$ ipython --no-banner

In [1]: import numpy as np

In [2]: np.set_printoptions(precision=2, suppress=True, linewidth=140, floatmode="fixed")

In [3]: basis = np.array([[3, -3, -2, -1], [2, 2, -1, 0], [-1, -1, 3, 0]])

In [4]: A = np.repeat(basis, 16 // 3, axis=0)

In [5]: rng = np.random.default_rng(19830)

In [6]: A = A + 0.1 * rng.normal(size=A.shape)

In [7]: A.round(2) + 0
Out[7]: 
array([[ 3.03, -2.87, -2.11, -1.12],
       [ 3.00, -2.91, -1.94, -0.93],
       [ 3.17, -3.11, -2.03, -1.12],
       [ 2.90, -3.10, -2.08, -1.13],
       [ 3.05, -2.98, -1.80, -1.22],
       [ 1.84,  1.90, -1.10, -0.01],
       [ 2.05,  2.13, -1.08, -0.03],
       [ 2.01,  2.25, -1.07, -0.03],
       [ 1.92,  1.97, -1.23, -0.15],
       [ 2.12,  1.86, -1.17, -0.04],
       [-0.99, -0.85,  3.05,  0.00],
       [-0.92, -1.04,  3.11, -0.12],
       [-0.89, -1.08,  2.96,  0.04],
       [-1.00, -1.12,  3.00,  0.10],
       [-0.94, -1.09,  2.99,  0.16]])

In [8]: def softmax(z):
   ...:     e = np.exp(z - z.max(axis=-1, keepdims=True))
   ...:     return e / e.sum(axis=-1, keepdims=True)
   ...: 

In [9]: softmax(A).sum(axis=1)
Out[9]: array([1.00, 1.00, 1.00, 1.00, 1.00, 1.00, 1.00, 1.00, 1.00, 1.00, 1.00, 1.00, 1.00, 1.00, 1.00])

In [10]: S = A @ A.T / np.sqrt(4)

In [11]: softmax(S).round(6).argmax(axis=1)
Out[11]: array([ 2,  2,  2,  2,  2,  7,  7,  7,  7,  7, 11, 11, 11, 11, 11])

In [12]: Xs = A - A.mean(axis=0)

In [13]: U, sig, VT = np.linalg.svd(Xs, full_matrices=False)

In [14]: sig
Out[14]: array([10.84,  8.08,  0.36,  0.29])

In [15]: round(float((sig ** 2).sum() ** 2 / (sig ** 4).sum()), 2)
Out[15]: 1.85

In [16]: np.searchsorted(np.cumsum(sig ** 2) / (sig ** 2).sum(), 0.9) + 1
Out[16]: np.int64(2)

In [17]: np.round(sig ** 2 / (sig ** 2).sum(), 2) + 0
Out[17]: array([0.64, 0.36, 0.00, 0.00])

In [18]: np.abs(VT[-1])
Out[18]: array([0.63, 0.07, 0.38, 0.67])

In [19]: np.abs(VT[0]).argmax()
Out[19]: np.int64(2)

In [20]: np.abs(U[:, 0]).argmax()
Out[20]: np.int64(10)
